% python3 -q
>>> import numpy as np
>>> import numpy.linalg as la
>>> np.set_printoptions(precision=2, suppress=True, linewidth=140, sign=" ")
>>> rd = lambda a: np.round(a, 2) + 0
>>> E = np.load("m.npy")
>>> E
array([[ 1,  2,  1,  2,  1,  0],
       [ 0,  1,  2,  1,  2,  1],
       [ 1,  0,  1,  2,  1,  2],
       [ 2,  1,  0,  1,  2,  1],
       [ 1,  2,  1,  0,  1,  2],
       [ 2,  1,  2,  1,  0,  1]])
>>> B = la.inv(E)
>>> rd(la.slogdet(E)[0])
np.float64(-1.0)
>>> rd(B)
array([[-0.14, -0.14, -0.14,  0.36, -0.14,  0.36],
       [ 0.36, -0.14, -0.14, -0.14,  0.36, -0.14],
       [-0.14,  0.36, -0.14, -0.14, -0.14,  0.36],
       [ 0.36, -0.14,  0.36, -0.14, -0.14, -0.14],
       [-0.14,  0.36, -0.14,  0.36, -0.14, -0.14],
       [-0.14, -0.14,  0.36, -0.14,  0.36, -0.14]])
>>> rd(la.inv(B))
array([[ 1.,  2.,  1.,  2.,  1.,  0.],
       [ 0.,  1.,  2.,  1.,  2.,  1.],
       [ 1.,  0.,  1.,  2.,  1.,  2.],
       [ 2.,  1.,  0.,  1.,  2.,  1.],
       [ 1.,  2.,  1.,  0.,  1.,  2.],
       [ 2.,  1.,  2.,  1.,  0.,  1.]])
>>> la.matrix_rank(E)
np.int64(6)
>>> E.shape
(6, 6)
>>> r0, g = E[2], E[1]
>>> r0 @ g
np.int64(8)
>>> r0 @ r0
np.int64(11)
>>> p = (r0 @ g) / (r0 @ r0) * r0
>>> np.outer(r0, g)
array([[ 0,  1,  2,  1,  2,  1],
       [ 0,  0,  0,  0,  0,  0],
       [ 0,  1,  2,  1,  2,  1],
       [ 0,  2,  4,  2,  4,  2],
       [ 0,  1,  2,  1,  2,  1],
       [ 0,  2,  4,  2,  4,  2]])
>>> rd(p)
array([ 0.73,  0.  ,  0.73,  1.45,  0.73,  1.45])
>>> E @ (-1.0) ** np.arange(6)
array([-1.,  1., -1.,  1., -1.,  1.])
>>> vec = np.array([2, 1, 0, 2, 0, 0])
>>> E @ np.eye(6)[1]
array([ 2.,  1.,  0.,  1.,  2.,  1.])
>>> E * vec
array([[ 2,  2,  0,  4,  0,  0],
       [ 0,  1,  0,  2,  0,  0],
       [ 2,  0,  0,  4,  0,  0],
       [ 4,  1,  0,  2,  0,  0],
       [ 2,  2,  0,  0,  0,  0],
       [ 4,  1,  0,  2,  0,  0]])
>>> E @ (2 * vec)
array([ 16,   6,  12,  14,   8,  14])
>>> la.norm(E @ vec) <= la.norm(E, 2) * la.norm(vec) + 1e-9
np.True_
>>> np.sign((E @ vec).round(6))
array([ 1,  1,  1,  1,  1,  1])
>>> (E * vec).sum(axis=1)
array([ 8,  3,  6,  7,  4,  7])
>>> K = np.load("test13.npy")
>>> K
array([[  2,   6,   0,   4,   6,   4],
       [  8,  24,   0,  28,  24,  28],
       [  5,  15,   0,  16,  15,  16],
       [  5,  15,   0,  16,  15,  16],
       [  6,  18,   0,  20,  18,  20],
       [  2,   6,   0,   4,   6,   4],
       [  7,  21,   0,  24,  21,  24],
       [  2,   6,   0,   4,   6,   4],
       [  3,   9,   0,   8,   9,   8],
       [  3,   9,   0,   8,   9,   8],
       [  1,   3,   0,   0,   3,   0],
       [  2,   6,   0,   4,   6,   4],
       [  1,   3,   0,   0,   3,   0],
       [  8,  24,   0,  28,  24,  28],
       [  5,  15,   0,  16,  15,  16],
       [  4,  12,   0,  12,  12,  12],
       [  5,  15,   0,  16,  15,  16],
       [  3,   9,   0,   8,   9,   8],
       [  1,   3,   0,   0,   3,   0],
       [  8,  24,   0,  28,  24,  28]])
>>> rng = np.random.default_rng(800)
>>> lab = rng.permutation(6)
>>> lab
array([ 0,  5,  2,  4,  3,  1])
>>> B = E[lab][:, lab]
>>> rd(np.sort(np.abs(la.eigvals(B))))
array([ 1.,  2.,  2.,  2.,  2.,  7.])
>>> rd(la.det(B)), rd(la.det(E[lab]))
(np.float64(-112.0), np.float64(-112.0))
>>> np.allclose(B, E)
False
>>> K.ravel(order="F")
array([  2,   8,   5,   5,   6,   2,   7,   2,   3,   3,   1,   2,   1,   8,   5,   4,   5,   3,   1,   8,   6,  24,  15,  15,  18,   6,
        21,   6,   9,   9,   3,   6,   3,  24,  15,  12,  15,   9,   3,  24,   0,   0,   0,   0,   0,   0,   0,   0,   0,   0,   0,   0,
         0,   0,   0,   0,   0,   0,   0,   0,   4,  28,  16,  16,  20,   4,  24,   4,   8,   8,   0,   4,   0,  28,  16,  12,  16,   8,
         0,  28,   6,  24,  15,  15,  18,   6,  21,   6,   9,   9,   3,   6,   3,  24,  15,  12,  15,   9,   3,  24,   4,  28,  16,  16,
        20,   4,  24,   4,   8,   8,   0,   4,   0,  28,  16,  12,  16,   8,   0,  28])
>>> K.reshape(-1, 2)
array([[  2,   6],
       [  0,   4],
       [  6,   4],
       [  8,  24],
       [  0,  28],
       [ 24,  28],
       [  5,  15],
       [  0,  16],
       [ 15,  16],
       [  5,  15],
       [  0,  16],
       [ 15,  16],
       [  6,  18],
       [  0,  20],
       [ 18,  20],
       [  2,   6],
       [  0,   4],
       [  6,   4],
       [  7,  21],
       [  0,  24],
       [ 21,  24],
       [  2,   6],
       [  0,   4],
       [  6,   4],
       [  3,   9],
       [  0,   8],
       [  9,   8],
       [  3,   9],
       [  0,   8],
       [  9,   8],
       [  1,   3],
       [  0,   0],
       [  3,   0],
       [  2,   6],
       [  0,   4],
       [  6,   4],
       [  1,   3],
       [  0,   0],
       [  3,   0],
       [  8,  24],
       [  0,  28],
       [ 24,  28],
       [  5,  15],
       [  0,  16],
       [ 15,  16],
       [  4,  12],
       [  0,  12],
       [ 12,  12],
       [  5,  15],
       [  0,  16],
       [ 15,  16],
       [  3,   9],
       [  0,   8],
       [  9,   8],
       [  1,   3],
       [  0,   0],
       [  3,   0],
       [  8,  24],
       [  0,  28],
       [ 24,  28]])
>>> blk = K.reshape(20, 2, -1)
>>> blk.shape
(20, 2, 3)
>>> np.swapaxes(blk, 1, 2)[15]
array([[  4,  12],
       [ 12,  12],
       [  0,  12]])
>>> np.einsum("ihd,jhd->hij", blk, blk).shape
(2, 20, 20)
>>> blk.sum(axis=1)
array([[  6,  12,   4],
       [ 36,  48,  28],
       [ 21,  30,  16],
       [ 21,  30,  16],
       [ 26,  36,  20],
       [  6,  12,   4],
       [ 31,  42,  24],
       [  6,  12,   4],
       [ 11,  18,   8],
       [ 11,  18,   8],
       [  1,   6,   0],
       [  6,  12,   4],
       [  1,   6,   0],
       [ 36,  48,  28],
       [ 21,  30,  16],
       [ 16,  24,  12],
       [ 21,  30,  16],
       [ 11,  18,   8],
       [  1,   6,   0],
       [ 36,  48,  28]])
>>> blk[:, 0]
array([[  2,   6,   0],
       [  8,  24,   0],
       [  5,  15,   0],
       [  5,  15,   0],
       [  6,  18,   0],
       [  2,   6,   0],
       [  7,  21,   0],
       [  2,   6,   0],
       [  3,   9,   0],
       [  3,   9,   0],
       [  1,   3,   0],
       [  2,   6,   0],
       [  1,   3,   0],
       [  8,  24,   0],
       [  5,  15,   0],
       [  4,  12,   0],
       [  5,  15,   0],
       [  3,   9,   0],
       [  1,   3,   0],
       [  8,  24,   0]])
